>>> import numpy as np
>>> np.set_printoptions(precision=2, suppress=True, linewidth=120, floatmode="fixed")
>>> def rd(a):
...     return np.round(a, 2) + 0
... 
>>> Y = np.array([[1, 2, 0, 2, 0, 1, 0, 2],
...     [0, 2, 2, 2, 2, 1, 0, 1],
...     [2, 0, 2, 0, 0, 0, 1, 0],
...     [0, 1, 2, 0, 2, 0, 1, 1]])
>>> J = Y.T @ Y
>>> J
array([[ 5,  2,  4,  2,  0,  1,  2,  2],
       [ 2,  9,  6,  8,  6,  4,  1,  7],
       [ 4,  6, 12,  4,  8,  2,  4,  4],
       [ 2,  8,  4,  8,  4,  4,  0,  6],
       [ 0,  6,  8,  4,  8,  2,  2,  4],
       [ 1,  4,  2,  4,  2,  2,  0,  3],
       [ 2,  1,  4,  0,  2,  0,  2,  1],
       [ 2,  7,  4,  6,  4,  3,  1,  6]])
>>> np.linalg.matrix_rank(J, rtol=0.1)
np.int64(3)
>>> np.argsort(-np.linalg.norm(J, axis=0).round(6), kind="stable")[:3]
array([2, 1, 3])
>>> w, vecs = np.linalg.eigh(J)
>>> x0 = np.array([1, 3, -1, -2, -2, 1, 3, -2])
>>> rd(x0 @ J @ x0 / (x0 @ x0)), rd(w[0]), rd(w[-1])
(np.float64(1.15), np.float64(0.0), np.float64(34.4))
>>> x0 @ J @ x0
np.int64(38)
>>> (np.sign(vecs[:, -1].round(6)) == np.sign(vecs[0, -1].round(6))).astype(int)
array([1, 1, 1, 1, 1, 1, 1, 1])
>>> A = np.loadtxt("out1.csv", delimiter=",")
>>> A
array([[-3.00,  2.00, -2.00, -3.00],
       [-2.00,  5.00,  1.00, -4.00],
       [ 0.00,  3.00,  4.00, -4.00],
       [ 3.00,  1.00,  7.00, -5.00],
       [ 5.00,  0.00,  5.00, -4.00],
       [ 7.00,  0.00,  4.00, -6.00],
       [ 8.00,  2.00,  3.00, -3.00],
       [11.00, -1.00,  4.00, -5.00],
       [11.00,  1.00,  1.00, -5.00],
       [ 9.00, -2.00,  2.00, -4.00],
       [ 7.00, -3.00,  0.00, -2.00],
       [10.00,  0.00, -3.00, -2.00],
       [ 8.00, -3.00, -2.00,  1.00]])
>>> r0, g = A[7], A[12]
>>> r0 @ r0
np.float64(163.0)
>>> p = (r0 @ g) / (r0 @ r0) * r0
>>> np.outer(r0, g)
array([[ 88.00, -33.00, -22.00,  11.00],
       [ -8.00,   3.00,   2.00,  -1.00],
       [ 32.00, -12.00,  -8.00,   4.00],
       [-40.00,  15.00,  10.00,  -5.00]])
>>> rd(np.linalg.norm(r0 + g) ** 2 + np.linalg.norm(r0 - g) ** 2)
np.float64(482.0)
>>> (g - p) @ r0
np.float64(0.0)
>>> np.linalg.matrix_rank(np.outer(r0, g))
np.int64(1)
